% ipython --no-banner

In [1]: import numpy as np

In [2]: np.set_printoptions(precision=2, suppress=True, linewidth=140, sign=" ")

In [3]: def rnd(a):
   ...:     return np.round(a, 2) + 0
   ...: 

In [4]: X = np.load("data.npy")

In [5]: X
Out[5]: 
array([[-2. ,  1.9, -0.2, -0.4],
       [10. , -1.7, -0.1, -1.4],
       [-6. , -1.1, -0.7,  0.5],
       [ 6. , -0.7, -2.6,  0.7],
       [ 9. ,  0.4,  0. ,  1.6],
       [-3. ,  1.5,  1.4, -0.6],
       [20. ,  0.9,  0.9,  1.6]])

In [6]: B = np.c_[X[:, :3] @ np.array([[3, 0, 3], [2, 3, 0], [0, 1, 1]]), np.array([-8, 1, 5, -2, 8, 6, -7])]

In [7]: rnd(B)
Out[7]: 
array([[ -2.2,   5.5,  -6.2,  -8. ],
       [ 26.6,  -5.2,  29.9,   1. ],
       [-20.2,  -4. , -18.7,   5. ],
       [ 16.6,  -4.7,  15.4,  -2. ],
       [ 27.8,   1.2,  27. ,   8. ],
       [ -6. ,   5.9,  -7.6,   6. ],
       [ 61.8,   3.6,  60.9,  -7. ]])

In [8]: np.linalg.matrix_rank(np.c_[X, B])
Out[8]: np.int64(5)

In [9]: B = X / np.sqrt((X ** 2).mean(axis=1, keepdims=True))

In [10]: rnd(B[6])
Out[10]: array([ 1.99,  0.09,  0.09,  0.16])

In [11]: x = np.array([-5, 1, 5, -3])

In [12]: rhs = X @ x

In [13]: rnd(np.linalg.pinv(X) @ X)
Out[13]: 
array([[ 1.,  0.,  0.,  0.],
       [ 0.,  1.,  0.,  0.],
       [ 0.,  0.,  1.,  0.],
       [ 0.,  0.,  0.,  1.]])

In [14]: rnd(np.linalg.lstsq(X, rhs)[0])
Out[14]: array([-5.,  1.,  5., -3.])

In [15]: rnd(np.linalg.solve(X.T @ X, X.T @ rhs))
Out[15]: array([-5.,  1.,  5., -3.])

In [16]: rng = np.random.default_rng(629)

In [17]: rhs = rhs + 0.02 * rng.normal(size=7)

In [18]: rnd(rhs)
Out[18]: array([ 12.1 , -47.99,  23.89, -45.75, -49.38,  25.34, -99.41])

In [19]: beta, *_ = np.linalg.lstsq(X, rhs)

In [20]: [round(float(np.linalg.norm(np.linalg.solve(X.T @ X + lam * np.eye(4), X.T @ rhs))), 2) for lam in (0, 1, 10, 100)]
Out[20]: [7.74, 7.37, 5.93, 4.52]

In [21]: rnd(beta)
Out[21]: array([-5.  ,  1.01,  4.99, -3.01])

In [22]: labels = rng.permutation(4)

In [23]: B = X[:, labels] * rng.choice([-1, 1], 4)

In [24]: B
Out[24]: 
array([[-0.4, -1.9, -2. ,  0.2],
       [-1.4,  1.7, 10. ,  0.1],
       [ 0.5,  1.1, -6. ,  0.7],
       [ 0.7,  0.7,  6. ,  2.6],
       [ 1.6, -0.4,  9. , -0. ],
       [-0.6, -1.5, -3. , -1.4],
       [ 1.6, -0.9, 20. , -0.9]])

In [25]: left, _, Vh = np.linalg.svd(X.T @ B)

In [26]: rnd(left @ Vh)
Out[26]: 
array([[ 0.,  0.,  1.,  0.],
       [ 0., -1.,  0.,  0.],
       [ 0.,  0.,  0., -1.],
       [ 1.,  0.,  0.,  0.]])

In [27]: rnd(np.linalg.lstsq(X, B)[0])
Out[27]: 
array([[ 0.,  0.,  1.,  0.],
       [ 0., -1.,  0.,  0.],
       [ 0.,  0.,  0., -1.],
       [ 1.,  0.,  0.,  0.]])

In [28]: labels
Out[28]: array([ 3,  1,  0,  2])

In [29]: K = np.load("run18.npy")

In [30]: K
Out[30]: 
array([[ 0.,  0.,  0.,  0., -1.,  0.],
       [ 0.,  0.,  0.,  0., -3., -3.],
       [ 0.,  0.,  0.,  0.,  2.,  2.],
       [ 0.,  0.,  0.,  0.,  1., -2.],
       [-1., -3.,  2.,  1.,  0.,  0.],
       [ 0., -3.,  2., -2.,  0.,  0.]])

In [31]: rnd(np.abs(np.linalg.eigvals(K)).max())
Out[31]: np.float64(5.2)

In [32]: rnd(np.linalg.det(K))
Out[32]: np.float64(0.0)

In [33]: np.trace(K)
Out[33]: np.float64(0.0)

In [34]: B = X + rng.integers(-2, 3, (7, 1)) @ rng.integers(-2, 3, (1, 4))

In [35]: rnd(B)
Out[35]: 
array([[-2. ,  3.9, -0.2,  0.6],
       [10. ,  0.3, -0.1, -0.4],
       [-6. , -1.1, -0.7,  0.5],
       [ 6. , -0.7, -2.6,  0.7],
       [ 9. ,  0.4,  0. ,  1.6],
       [-3. ,  5.5,  1.4,  1.4],
       [20. ,  2.9,  0.9,  2.6]])

In [36]: rnd(np.linalg.svd(B - X, compute_uv=False))
Out[36]: array([ 5.92,  0.  ,  0.  ,  0.  ])

In [37]: B - X
Out[37]: 
array([[ 0.,  2.,  0.,  1.],
       [ 0.,  2.,  0.,  1.],
       [ 0.,  0.,  0.,  0.],
       [ 0.,  0.,  0.,  0.],
       [ 0.,  0.,  0.,  0.],
       [ 0.,  4.,  0.,  2.],
       [ 0.,  2.,  0.,  1.]])

In [38]: data = np.array([[4, -2, 4, 2, -4, -2],
    ...:     [-2, 1, -2, -1, 2, 1],
    ...:     [4, -2, 4, 2, -4, -2],
    ...:     [2, -1, 2, 1, -2, -1],
    ...:     [-4, 2, -4, -2, 4, 2],
    ...:     [-2, 1, -2, -1, 2, 1]])

In [39]: data
Out[39]: 
array([[ 4, -2,  4,  2, -4, -2],
       [-2,  1, -2, -1,  2,  1],
       [ 4, -2,  4,  2, -4, -2],
       [ 2, -1,  2,  1, -2, -1],
       [-4,  2, -4, -2,  4,  2],
       [-2,  1, -2, -1,  2,  1]])

In [40]: np.abs(np.diag(np.linalg.qr(data)[1])) > 1e-9
Out[40]: array([ True, False, False, False, False, False])

In [41]: np.allclose(data[:-1].T @ np.linalg.lstsq(data[:-1].T, data[-1])[0], data[-1])
Out[41]: True

In [42]: np.linalg.lstsq(data[:-1].T, data[-1])[2]
Out[42]: np.int32(1)

In [43]: data[:, 6]
---------------------------------------------------------------------------
IndexError                                Traceback (most recent call last)
Cell In[43], line 1
----> 1 data[:, 6]

IndexError: index 6 is out of bounds for axis 1 with size 6

In [44]: rnd(np.linalg.norm(data))
Out[44]: np.float64(15.0)

In [45]: data.sum(axis=1)
Out[45]: array([ 2, -1,  2,  1, -2, -1])

In [46]: data - data[0]
Out[46]: 
array([[ 0,  0,  0,  0,  0,  0],
       [-6,  3, -6, -3,  6,  3],
       [ 0,  0,  0,  0,  0,  0],
       [-2,  1, -2, -1,  2,  1],
       [-8,  4, -8, -4,  8,  4],
       [-6,  3, -6, -3,  6,  3]])

In [47]: np.count_nonzero(data)
Out[47]: np.int64(36)

In [48]: rnd(data.mean(axis=0))
Out[48]: array([ 0.33, -0.17,  0.33,  0.17, -0.33, -0.17])

In [49]: rnd(np.linalg.svd(data, compute_uv=False))
Out[49]: array([ 15.,   0.,   0.,   0.,   0.,   0.])

In [50]: np.linalg.matrix_rank(data)
Out[50]: np.int64(1)

In [51]: data.shape
Out[51]: (6, 6)

In [52]: left, sv, Vh = np.linalg.svd(data)

In [53]: vecs = Vh[:(sv > 1e-8).sum()]

In [54]: x = data[3] + -2 * data[1] + rng.integers(2) * np.eye(6)[0]

In [55]: x
Out[55]: array([ 6., -3.,  6.,  3., -6., -3.])

In [56]: rnd(np.linalg.norm(x - vecs.T @ vecs @ x))
Out[56]: np.float64(0.0)

In [57]: rnd(np.diag(vecs.T @ vecs))
Out[57]: array([ 0.27,  0.07,  0.27,  0.07,  0.27,  0.07])

In [58]: J = np.loadtxt("m.csv", delimiter=",")

In [59]: J
Out[59]: 
array([[  0.,   0.,   0.,   0.,   0.,   0.,   0.,   0.,   0.],
       [  0.,   1.,   0.,   1.,   3.,   0.,   0.,   1.,   1.],
       [ 28.,  31.,  22.,  11.,  13.,  37.,  14.,   6.,  11.],
       [ 16.,  19.,  12.,   7.,   9.,  21.,   8.,   4.,   7.],
       [ 22.,  25.,  17.,   9.,  11.,  29.,  11.,   5.,   9.],
       [  0.,   0.,   0.,   0.,   0.,   0.,   0.,   0.,   0.],
       [ 22.,  25.,  17.,   9.,  11.,  29.,  11.,   5.,   9.],
       [ 28.,  31.,  22.,  11.,  13.,  37.,  14.,   6.,  11.],
       [  0.,   0.,   0.,   0.,   0.,   0.,   0.,   0.,   0.],
       [ 22.,  25.,  17.,   9.,  11.,  29.,  11.,   5.,   9.],
       [  0.,   1.,   0.,   1.,   3.,   0.,   0.,   1.,   1.],
       [ 16.,  19.,  12.,   7.,   9.,  21.,   8.,   4.,   7.],
       [  0.,   0.,   0.,   0.,   0.,   0.,   0.,   0.,   0.],
       [  0.,   0.,   0.,   0.,   0.,   0.,   0.,   0.,   0.],
       [  0.,   0.,   0.,   0.,   0.,   0.,   0.,   0.,   0.],
       [  0.,   0.,   0.,   0.,   0.,   0.,   0.,   0.,   0.],
       [  4.,   7.,   2.,   3.,   5.,   5.,   2.,   2.,   3.],
       [ 16.,  19.,  12.,   7.,   9.,  21.,   8.,   4.,   7.],
       [  0.,   1.,   0.,   1.,   3.,   0.,   0.,   1.,   1.],
       [  0.,   0.,   0.,   0.,   0.,   0.,   0.,   0.,   0.],
       [  0.,   0.,   0.,   0.,   0.,   0.,   0.,   0.,   0.],
       [  0.,   1.,   0.,   1.,   3.,   0.,   0.,   1.,   1.],
       [  0.,   0.,   0.,   0.,   0.,   0.,   0.,   0.,   0.],
       [ 22.,  25.,  17.,   9.,  11.,  29.,  11.,   5.,   9.],
       [ 28.,  31.,  22.,  11.,  13.,  37.,  14.,   6.,  11.]])

In [60]: left, sv, Vh = np.linalg.svd(J)

In [61]: np.argmax(sv[:-1] / (sv[1:] + 1e-6)) + 1
Out[61]: np.int64(3)

In [62]: B = left[:, :3] @ np.diag(sv[:3]) @ Vh[:3]

In [63]: rnd(np.abs(J - B).max())
Out[63]: np.float64(0.0)

In [64]: np.linalg.matrix_rank(J, rtol=0.05)
Out[64]: np.int64(1)

In [65]: rnd(np.linalg.norm(J - B) / np.linalg.norm(J))
Out[65]: np.float64(0.0)

In [66]: mat = np.loadtxt("w.csv", delimiter=",")

In [67]: rnd(mat)
Out[67]: 
array([[ 0.93, -0.07, -0.07, -0.07, -0.07, -0.11, -0.16,  0.11, -0.16, -0.16, -0.11],
       [-0.07,  0.93, -0.07, -0.07, -0.07, -0.11, -0.16,  0.11, -0.16, -0.16, -0.11],
       [-0.07, -0.07,  0.93, -0.07, -0.07, -0.11, -0.16,  0.11, -0.16, -0.16, -0.11],
       [-0.07, -0.07, -0.07,  0.93, -0.07, -0.11, -0.16,  0.11, -0.16, -0.16, -0.11],
       [-0.07, -0.07, -0.07, -0.07,  0.93, -0.11, -0.16,  0.11, -0.16, -0.16, -0.11],
       [-0.11, -0.11, -0.11, -0.11, -0.11,  0.81, -0.26,  0.19, -0.26, -0.26, -0.19],
       [-0.16, -0.16, -0.16, -0.16, -0.16, -0.26,  0.63,  0.26, -0.37, -0.37, -0.26],
       [ 0.11,  0.11,  0.11,  0.11,  0.11,  0.19,  0.26,  0.81,  0.26,  0.26,  0.19],
       [-0.16, -0.16, -0.16, -0.16, -0.16, -0.26, -0.37,  0.26,  0.63, -0.37, -0.26],
       [-0.16, -0.16, -0.16, -0.16, -0.16, -0.26, -0.37,  0.26, -0.37,  0.63, -0.26],
       [-0.11, -0.11, -0.11, -0.11, -0.11, -0.19, -0.26,  0.19, -0.26, -0.26,  0.81]])

In [68]: rnd(mat.T @ mat)
Out[68]: 
array([[ 1.,  0.,  0.,  0.,  0.,  0.,  0.,  0.,  0.,  0.,  0.],
       [ 0.,  1.,  0.,  0.,  0.,  0.,  0.,  0.,  0.,  0.,  0.],
       [ 0.,  0.,  1.,  0.,  0.,  0.,  0.,  0.,  0.,  0.,  0.],
       [ 0.,  0.,  0.,  1.,  0.,  0.,  0.,  0.,  0.,  0.,  0.],
       [ 0.,  0.,  0.,  0.,  1.,  0.,  0.,  0.,  0.,  0.,  0.],
       [ 0.,  0.,  0.,  0.,  0.,  1.,  0.,  0.,  0.,  0.,  0.],
       [ 0.,  0.,  0.,  0.,  0.,  0.,  1.,  0.,  0.,  0.,  0.],
       [ 0.,  0.,  0.,  0.,  0.,  0.,  0.,  1.,  0.,  0.,  0.],
       [ 0.,  0.,  0.,  0.,  0.,  0.,  0.,  0.,  1.,  0.,  0.],
       [ 0.,  0.,  0.,  0.,  0.,  0.,  0.,  0.,  0.,  1.,  0.],
       [ 0.,  0.,  0.,  0.,  0.,  0.,  0.,  0.,  0.,  0.,  1.]])

In [69]: rnd(mat[:, 9] @ mat[:, 5])
Out[69]: np.float64(0.0)

In [70]: rnd(np.linalg.pinv(mat))
Out[70]: 
array([[ 0.93, -0.07, -0.07, -0.07, -0.07, -0.11, -0.16,  0.11, -0.16, -0.16, -0.11],
       [-0.07,  0.93, -0.07, -0.07, -0.07, -0.11, -0.16,  0.11, -0.16, -0.16, -0.11],
       [-0.07, -0.07,  0.93, -0.07, -0.07, -0.11, -0.16,  0.11, -0.16, -0.16, -0.11],
       [-0.07, -0.07, -0.07,  0.93, -0.07, -0.11, -0.16,  0.11, -0.16, -0.16, -0.11],
       [-0.07, -0.07, -0.07, -0.07,  0.93, -0.11, -0.16,  0.11, -0.16, -0.16, -0.11],
       [-0.11, -0.11, -0.11, -0.11, -0.11,  0.81, -0.26,  0.19, -0.26, -0.26, -0.19],
       [-0.16, -0.16, -0.16, -0.16, -0.16, -0.26,  0.63,  0.26, -0.37, -0.37, -0.26],
       [ 0.11,  0.11,  0.11,  0.11,  0.11,  0.19,  0.26,  0.81,  0.26,  0.26,  0.19],
       [-0.16, -0.16, -0.16, -0.16, -0.16, -0.26, -0.37,  0.26,  0.63, -0.37, -0.26],
       [-0.16, -0.16, -0.16, -0.16, -0.16, -0.26, -0.37,  0.26, -0.37,  0.63, -0.26],
       [-0.11, -0.11, -0.11, -0.11, -0.11, -0.19, -0.26,  0.19, -0.26, -0.26,  0.81]])

In [71]: x = np.array([-5, 4, 1, -4, 1, 0, -3, -2, 0, 5, 1])

In [72]: rnd(np.sort(np.abs(np.degrees(np.angle(np.linalg.eigvals(mat))))))
Out[72]: array([   0.,    0.,    0.,    0.,    0.,    0.,    0.,    0.,    0.,    0.,  180.])

In [73]: rnd(mat.T @ (mat @ x))
Out[73]: array([-5.,  4.,  1., -4.,  1.,  0., -3., -2.,  0.,  5.,  1.])

In [74]: [p for p in range(1, 25) if np.allclose(np.linalg.matrix_power(mat, p), np.eye(11))]
Out[74]: [2, 4, 6, 8, 10, 12, 14, 16, 18, 20, 22, 24]

In [75]: vals, vecs = np.linalg.eigh(K)

In [76]: x = np.array([-1, 9, -8, -4, -1, -1])

In [77]: rnd(vecs * np.abs(vals) @ vecs.T)
Out[77]: 
array([[ 0.33,  0.61, -0.41, -0.59,  0.  ,  0.  ],
       [ 0.61,  3.47, -2.31,  0.47,  0.  ,  0.  ],
       [-0.41, -2.31,  1.54, -0.32,  0.  ,  0.  ],
       [-0.59,  0.47, -0.32,  2.08,  0.  ,  0.  ],
       [ 0.  ,  0.  ,  0.  ,  0.  ,  3.58,  1.48],
       [ 0.  ,  0.  ,  0.  ,  0.  ,  1.48,  3.85]])

In [78]: (np.sign(vecs[:, -1].round(6)) == np.sign(vecs[0, -1].round(6))).astype(int)
Out[78]: array([ 1,  1,  0,  1,  0,  0])

In [79]: rnd(np.linalg.eigvalsh(K[1:, 1:]))
Out[79]: array([-5.16, -2.1 ,  0.  ,  2.1 ,  5.16])

In [80]: rnd(x @ K @ x / (x @ x)), rnd(vals[0]), rnd(vals[-1])
Out[80]: (np.float64(0.99), np.float64(-5.2), np.float64(5.2))

In [81]: rnd(vecs * np.maximum(vals, 0) @ vecs.T)
Out[81]: 
array([[ 0.17,  0.31, -0.2 , -0.29, -0.5 ,  0.  ],
       [ 0.31,  1.74, -1.16,  0.24, -1.5 , -1.5 ],
       [-0.2 , -1.16,  0.77, -0.16,  1.  ,  1.  ],
       [-0.29,  0.24, -0.16,  1.04,  0.5 , -1.  ],
       [-0.5 , -1.5 ,  1.  ,  0.5 ,  1.79,  0.74],
       [ 0.  , -1.5 ,  1.  , -1.  ,  0.74,  1.92]])

In [82]: x = np.array([-1, -2, -2, -2, 0, 2, 0, -1, -1, -2, -1])

In [83]: rhs = mat @ x

In [84]: rnd(rhs)
Out[84]: array([-0.28, -1.28, -1.28, -1.28,  0.72,  3.2 ,  1.68, -2.2 ,  0.68, -0.32,  0.2 ])

In [85]: rnd(np.linalg.solve(mat.T, mat[4]))
Out[85]: array([ 0.,  0.,  0.,  0.,  1.,  0.,  0.,  0.,  0.,  0.,  0.])

In [86]: rnd(np.linalg.solve(mat, mat[:, 0]))
Out[86]: array([ 1.,  0.,  0.,  0.,  0.,  0.,  0.,  0.,  0.,  0.,  0.])

In [87]: vals, vecs = np.linalg.eigh(mat)

In [88]: rnd(np.linalg.svd(mat, compute_uv=False))
Out[88]: array([ 1.,  1.,  1.,  1.,  1.,  1.,  1.,  1.,  1.,  1.,  1.])

In [89]: rnd(vecs.T @ mat @ vecs)
Out[89]: 
array([[-1.,  0.,  0.,  0.,  0.,  0.,  0.,  0.,  0.,  0.,  0.],
       [ 0.,  1.,  0.,  0.,  0.,  0.,  0.,  0.,  0.,  0.,  0.],
       [ 0.,  0.,  1.,  0.,  0.,  0.,  0.,  0.,  0.,  0.,  0.],
       [ 0.,  0.,  0.,  1.,  0.,  0.,  0.,  0.,  0.,  0.,  0.],
       [ 0.,  0.,  0.,  0.,  1.,  0.,  0.,  0.,  0.,  0.,  0.],
       [ 0.,  0.,  0.,  0.,  0.,  1.,  0.,  0.,  0.,  0.,  0.],
       [ 0.,  0.,  0.,  0.,  0.,  0.,  1.,  0.,  0.,  0.,  0.],
       [ 0.,  0.,  0.,  0.,  0.,  0.,  0.,  1.,  0.,  0.,  0.],
       [ 0.,  0.,  0.,  0.,  0.,  0.,  0.,  0.,  1.,  0.,  0.],
       [ 0.,  0.,  0.,  0.,  0.,  0.,  0.,  0.,  0.,  1.,  0.],
       [ 0.,  0.,  0.,  0.,  0.,  0.,  0.,  0.,  0.,  0.,  1.]])

In [90]: np.unique(vals.round(6) + 0, return_counts=True)[1]
Out[90]: array([  1,  10])
